$ python -q
>>> import numpy as np
>>> np.set_printoptions(precision=2, suppress=True, linewidth=140, sign=" ")
>>> mat = np.loadtxt("arr.csv", delimiter=",")
>>> print(mat)
[[ 0.45 -0.37  0.43 -0.68  0.52  0.27 -0.59 -0.4 ]
 [-0.2   0.61  0.27 -0.98  0.74 -0.08 -0.31 -0.01]
 [ 0.15 -0.68 -0.16  0.93  0.05 -0.29  0.    0.96]
 [-0.4   0.58  0.06 -0.46 -0.02  0.23  0.21  0.52]
 [-0.08 -1.13  0.52 -0.37  0.8   0.75 -0.4  -0.88]
 [ 0.04 -0.86 -0.35 -0.05 -0.01 -0.39 -0.43 -0.53]
 [-0.21  0.77  0.06 -0.08 -0.02 -0.98  0.77  1.32]
 [-0.04  0.14 -0.44 -0.28 -0.26 -0.19  0.47 -0.59]]
>>> print(np.linalg.norm(mat, axis=0))
[ 0.69  1.98  0.94  1.65  1.24  1.39  1.28  2.12]
>>> print(np.linalg.norm(mat, axis=1))
[ 1.36  1.45  1.54  1.04  1.96  1.22  1.99  0.98]
>>> print(round(float(np.linalg.norm(mat, 2)), 2))
3.0
>>> print(round(float(np.linalg.norm(mat, "nuc")), 2))
9.43
>>> print(round(float(np.linalg.norm(mat[7] - mat[1])), 2))
1.79
>>> print(round(float(mat[7] @ mat[1]), 2))
-0.07
>>> B = np.linalg.inv(mat)
>>> print(round(float(np.linalg.det(mat) * np.linalg.det(B)), 2))
1.0
>>> print(np.allclose(B, mat.T))
False
>>> print(np.round(np.linalg.inv(B), 2) + 0)
[[ 0.45 -0.37  0.43 -0.68  0.52  0.27 -0.59 -0.4 ]
 [-0.2   0.61  0.27 -0.98  0.74 -0.08 -0.31 -0.01]
 [ 0.15 -0.68 -0.16  0.93  0.05 -0.29  0.    0.96]
 [-0.4   0.58  0.06 -0.46 -0.02  0.23  0.21  0.52]
 [-0.08 -1.13  0.52 -0.37  0.8   0.75 -0.4  -0.88]
 [ 0.04 -0.86 -0.35 -0.05 -0.01 -0.39 -0.43 -0.53]
 [-0.21  0.77  0.06 -0.08 -0.02 -0.98  0.77  1.32]
 [-0.04  0.14 -0.44 -0.28 -0.26 -0.19  0.47 -0.59]]
>>> print(round(float(np.linalg.cond(mat)), 2))
12.3
>>> rng = np.random.default_rng(971657)
>>> B = mat + rng.integers(-2, 3, (8, 7)) @ rng.integers(-2, 3, (7, 8))
>>> print(B)
[[ -7.55   7.63  -3.57  -7.68  -3.48  -4.73   0.41   9.6 ]
 [ -0.2   -2.39  -0.73  -3.98  -9.26   8.92  -2.31  -3.01]
 [  3.15  -0.68  -1.16  -1.07  -3.95   7.71   1.    -6.04]
 [ -4.4    3.58  -3.94  -6.46  -5.02   1.23  -0.79   3.52]
 [ -2.08   0.87  -3.48  -4.37  -5.2    9.75   4.6   -0.88]
 [  2.04 -11.86  -0.35  -0.05  -1.01   8.61  -0.43  -3.53]
 [  2.79  -6.23   2.06   8.92   6.98   4.02   2.77  -4.68]
 [ -1.04  -2.86  -1.44   6.72   4.74   0.81   7.47   5.41]]
>>> print(B - mat)
[[ -8.   8.  -4.  -7.  -4.  -5.   1.  10.]
 [  0.  -3.  -1.  -3. -10.   9.  -2.  -3.]
 [  3.   0.  -1.  -2.  -4.   8.   1.  -7.]
 [ -4.   3.  -4.  -6.  -5.   1.  -1.   3.]
 [ -2.   2.  -4.  -4.  -6.   9.   5.   0.]
 [  2. -11.   0.   0.  -1.   9.   0.  -3.]
 [  3.  -7.   2.   9.   7.   5.   2.  -6.]
 [ -1.  -3.  -1.   7.   5.   1.   7.   6.]]
>>> gram = mat.T @ mat
>>> print(np.linalg.eigvalsh(gram)[::-1])
[ 9.02  4.41  2.16  1.07  0.51  0.26  0.13  0.06]
>>> data = np.array([[1.0, 0.9, 0.81, 0.73, 0.66, 0.59, 0.53],
...     [0.9, 1.0, 0.9, 0.81, 0.73, 0.66, 0.59],
...     [0.81, 0.9, 1.0, 0.9, 0.81, 0.73, 0.66],
...     [0.73, 0.81, 0.9, 1.0, 0.9, 0.81, 0.73],
...     [0.66, 0.73, 0.81, 0.9, 1.0, 0.9, 0.81],
...     [0.59, 0.66, 0.73, 0.81, 0.9, 1.0, 0.9],
...     [0.53, 0.59, 0.66, 0.73, 0.81, 0.9, 1.0]])
>>> print(data)
[[ 1.    0.9   0.81  0.73  0.66  0.59  0.53]
 [ 0.9   1.    0.9   0.81  0.73  0.66  0.59]
 [ 0.81  0.9   1.    0.9   0.81  0.73  0.66]
 [ 0.73  0.81  0.9   1.    0.9   0.81  0.73]
 [ 0.66  0.73  0.81  0.9   1.    0.9   0.81]
 [ 0.59  0.66  0.73  0.81  0.9   1.    0.9 ]
 [ 0.53  0.59  0.66  0.73  0.81  0.9   1.  ]]
>>> # symmetric
>>> x0 = np.array([-3, 2, -2, -3, 3, 1, -2])
>>> print(np.einsum("ij,j->i", data, x0))
[-3.5  -3.26 -3.49 -3.32 -2.56 -2.44 -2.59]
>>> print(data @ x0)
[-3.5  -3.26 -3.49 -3.32 -2.56 -2.44 -2.59]
>>> print(data @ np.ones(7))
[ 5.22  5.59  5.81  5.88  5.81  5.59  5.22]
>>> def softmax(z):
...     e = np.exp(z - z.max(axis=-1, keepdims=True))
...     return e / e.sum(axis=-1, keepdims=True)
... 
>>> print(softmax(data[0] + -2))
[ 0.18  0.16  0.15  0.14  0.13  0.12  0.11]
>>> print(softmax(10 * data[0]))
[ 0.61  0.22  0.09  0.04  0.02  0.01  0.01]
>>> S = data @ data.T / np.sqrt(7)
>>> print(softmax(S).round(6).argmax(axis=1))
[ 2  2  3  3  3  4  4]
>>> print(softmax(S + np.triu(np.full(S.shape, -np.inf), 1)))
[[ 1.    0.    0.    0.    0.    0.    0.  ]
 [ 0.47  0.53  0.    0.    0.    0.    0.  ]
 [ 0.3   0.34  0.36  0.    0.    0.    0.  ]
 [ 0.22  0.25  0.27  0.27  0.    0.    0.  ]
 [ 0.17  0.19  0.21  0.22  0.22  0.    0.  ]
 [ 0.14  0.16  0.17  0.18  0.18  0.17  0.  ]
 [ 0.12  0.14  0.15  0.15  0.16  0.15  0.14]]
>>> f = np.array([1, -3, 0, -2, 3, 0, 2, -2]) + 0.5
>>> W0 = np.eye(8) - 2 * np.outer(f, f) / (f @ f)
>>> print(W0)
[[ 0.86  0.23 -0.05  0.14 -0.33 -0.05 -0.23  0.14]
 [ 0.23  0.61  0.08 -0.23  0.55  0.08  0.39 -0.23]
 [-0.05  0.08  0.98  0.05 -0.11 -0.02 -0.08  0.05]
 [ 0.14 -0.23  0.05  0.86  0.33  0.05  0.23 -0.14]
 [-0.33  0.55 -0.11  0.33  0.23 -0.11 -0.55  0.33]
 [-0.05  0.08 -0.02  0.05 -0.11  0.98 -0.08  0.05]
 [-0.23  0.39 -0.08  0.23 -0.55 -0.08  0.61  0.23]
 [ 0.14 -0.23  0.05 -0.14  0.33  0.05  0.23  0.86]]
>>> # symmetric, so the eigenvalues are real
>>> x0 = np.array([-1, 1, 3, -3, -3, -2, 1, 1])
>>> print(np.linalg.inv(W0))
[[ 0.86  0.23 -0.05  0.14 -0.33 -0.05 -0.23  0.14]
 [ 0.23  0.61  0.08 -0.23  0.55  0.08  0.39 -0.23]
 [-0.05  0.08  0.98  0.05 -0.11 -0.02 -0.08  0.05]
 [ 0.14 -0.23  0.05  0.86  0.33  0.05  0.23 -0.14]
 [-0.33  0.55 -0.11  0.33  0.23 -0.11 -0.55  0.33]
 [-0.05  0.08 -0.02  0.05 -0.11  0.98 -0.08  0.05]
 [-0.23  0.39 -0.08  0.23 -0.55 -0.08  0.61  0.23]
 [ 0.14 -0.23  0.05 -0.14  0.33  0.05  0.23  0.86]]
>>> print(np.abs(np.linalg.eigvals(W0)))
[ 1.  1.  1.  1.  1.  1.  1.  1.]
>>> print(np.linalg.svd(W0, compute_uv=False))
[ 1.  1.  1.  1.  1.  1.  1.  1.]
>>> print(np.linalg.pinv(W0))
[[ 0.86  0.23 -0.05  0.14 -0.33 -0.05 -0.23  0.14]
 [ 0.23  0.61  0.08 -0.23  0.55  0.08  0.39 -0.23]
 [-0.05  0.08  0.98  0.05 -0.11 -0.02 -0.08  0.05]
 [ 0.14 -0.23  0.05  0.86  0.33  0.05  0.23 -0.14]
 [-0.33  0.55 -0.11  0.33  0.23 -0.11 -0.55  0.33]
 [-0.05  0.08 -0.02  0.05 -0.11  0.98 -0.08  0.05]
 [-0.23  0.39 -0.08  0.23 -0.55 -0.08  0.61  0.23]
 [ 0.14 -0.23  0.05 -0.14  0.33  0.05  0.23  0.86]]
>>> print(W0.T @ W0)
[[ 1.  0.  0.  0.  0.  0.  0.  0.]
 [ 0.  1.  0.  0.  0.  0.  0.  0.]
 [ 0.  0.  1.  0.  0.  0.  0.  0.]
 [ 0.  0.  0.  1.  0.  0.  0.  0.]
 [ 0.  0.  0.  0.  1.  0.  0.  0.]
 [ 0.  0.  0.  0.  0.  1.  0.  0.]
 [ 0.  0.  0.  0.  0.  0.  1.  0.]
 [ 0.  0.  0.  0.  0.  0.  0.  1.]]
>>> print(W0[:, 5] @ W0[:, 1])
0.0
>>> ev, evecs = np.linalg.eigh(W0)
>>> x0 = np.array([1, -2, -2, -1, 2, -2, 0, -3])
>>> print(evecs * np.maximum(ev, 0) @ evecs.T)
[[ 0.93  0.12 -0.02  0.07 -0.16 -0.02 -0.12  0.07]
 [ 0.12  0.8   0.04 -0.12  0.27  0.04  0.2  -0.12]
 [-0.02  0.04  0.99  0.02 -0.05 -0.01 -0.04  0.02]
 [ 0.07 -0.12  0.02  0.93  0.16  0.02  0.12 -0.07]
 [-0.16  0.27 -0.05  0.16  0.62 -0.05 -0.27  0.16]
 [-0.02  0.04 -0.01  0.02 -0.05  0.99 -0.04  0.02]
 [-0.12  0.2  -0.04  0.12 -0.27 -0.04  0.8   0.12]
 [ 0.07 -0.12  0.02 -0.07  0.16  0.02  0.12  0.93]]
>>> print(np.linalg.eigvalsh(W0[1:, 1:]))
[-0.86  1.    1.    1.    1.    1.    1.  ]
>>> print(round(x0 @ W0 @ x0, 2))
7.86
>>> print(round(x0 @ W0 @ x0 / (x0 @ x0), 2), round(float(ev[0]), 2), round(ev[-1], 2))
0.29 -1.0 1.0
>>> print(round(float(np.abs(W0).sum(axis=1).max()), 2), round(np.abs(ev).max(), 2))
2.53 1.0
>>> t3 = np.stack([W0, 5 * W0, W0[::-1]])
>>> print(np.linalg.matrix_rank(t3.reshape(3, -1)))
2
>>> print(t3.shape)
(3, 8, 8)
>>> print(np.einsum("bij,cij->bc", t3, t3))
[[   8.   40.    0.]
 [  40.  200.    0.]
 [   0.    0.    8.]]
>>> B = np.linalg.inv(W0)
>>> print(round(float(np.linalg.cond(W0)), 2))
1.0
>>> print(np.linalg.det(W0) * B)
[[-0.86 -0.23  0.05 -0.14  0.33  0.05  0.23 -0.14]
 [-0.23 -0.61 -0.08  0.23 -0.55 -0.08 -0.39  0.23]
 [ 0.05 -0.08 -0.98 -0.05  0.11  0.02  0.08 -0.05]
 [-0.14  0.23 -0.05 -0.86 -0.33 -0.05 -0.23  0.14]
 [ 0.33 -0.55  0.11 -0.33 -0.23  0.11  0.55 -0.33]
 [ 0.05 -0.08  0.02 -0.05  0.11 -0.98  0.08 -0.05]
 [ 0.23 -0.39  0.08 -0.23  0.55  0.08 -0.61 -0.23]
 [-0.14  0.23 -0.05  0.14 -0.33 -0.05 -0.23 -0.86]]
>>> print((np.abs(B) > 1e-9).astype(int))
[[ 1  1  1  1  1  1  1  1]
 [ 1  1  1  1  1  1  1  1]
 [ 1  1  1  1  1  1  1  1]
 [ 1  1  1  1  1  1  1  1]
 [ 1  1  1  1  1  1  1  1]
 [ 1  1  1  1  1  1  1  1]
 [ 1  1  1  1  1  1  1  1]
 [ 1  1  1  1  1  1  1  1]]
>>> print(round(float(np.linalg.det(W0) * np.linalg.det(B)), 2))
1.0
>>> print(np.round(W0 @ B, 2) + 0)
[[ 1.  0.  0.  0.  0.  0.  0.  0.]
 [ 0.  1.  0.  0.  0.  0.  0.  0.]
 [ 0.  0.  1.  0.  0.  0.  0.  0.]
 [ 0.  0.  0.  1.  0.  0.  0.  0.]
 [ 0.  0.  0.  0.  1.  0.  0.  0.]
 [ 0.  0.  0.  0.  0.  1.  0.  0.]
 [ 0.  0.  0.  0.  0.  0.  1.  0.]
 [ 0.  0.  0.  0.  0.  0.  0.  1.]]
>>> print(round(np.linalg.slogdet(W0)[0], 2))
-1.0
